In [1]: import numpy as np

In [2]: np.set_printoptions(precision=2, suppress=True, linewidth=120)

In [3]: W0 = np.load("m.npy")

In [4]: print(W0)
[[ 0  0 -2 -1 -1 -1  0 -1  0  0  0]
 [ 0  0 -2  0  1  0  0  0  0  1  0]
 [ 2  2  0  1  1  0  1 -1  2 -1 -2]
 [ 1  0 -1  0 -1 -1  0 -1 -1  0  0]
 [ 1 -1 -1  1  0 -1  0  0  1  2 -1]
 [ 1  0  0  1  1  0  1 -1  2 -1  0]
 [ 0  0 -1  0  0 -1  0  1 -1  1 -1]
 [ 1  0  1  1  0  1 -1  0  1  0  0]
 [ 0  0 -2  1 -1 -2  1 -1  0  0  0]
 [ 0 -1  1  0 -2  1 -1  0  0  0  2]
 [ 0  0  2  0  1  0  1  0  0 -2  0]]

In [5]: # skew, so no eigenvalue has a real part

In [6]: print(np.linalg.matrix_rank(W0, rtol=0.1))
8

In [7]: print(np.linalg.cond(W0) > 100)
True

In [8]: print(np.argsort(-np.linalg.norm(W0, axis=0).round(6), kind="stable")[:3])
[2 8 9]

In [9]: print([round(float(x), 2) for x in np.linalg.svd(W0, compute_uv=False)[:3]])
[5.9, 5.9, 3.55]

In [10]: print(round(float(np.linalg.norm(W0, 2) / np.linalg.norm(W0)), 2))
0.57

In [11]: r = np.linalg.matrix_rank(W0)

In [12]: print(r)
10

In [13]: ns = np.linalg.svd(W0)[2][r:].T

In [14]: print([int(np.linalg.matrix_rank(W0[:i])) for i in range(1, len(W0) + 1)])
[1, 2, 3, 4, 5, 6, 7, 8, 9, 10, 10]

In [15]: print([int(np.linalg.matrix_rank(W0[:, :j + 1])) for j in range(11)])
[1, 2, 3, 4, 5, 6, 7, 8, 9, 10, 10]

In [16]: print(np.linalg.matrix_rank(W0.T @ W0), np.linalg.matrix_rank(W0 @ W0.T))
10 10

In [17]: print(ns[:, 0] / ns[np.abs(ns[:, 0]).round(6).argmax(), 0])
[-0.25 -0.75 -0.38  0.31 -0.37  1.    0.37 -0.19 -0.31 -0.38 -0.88]
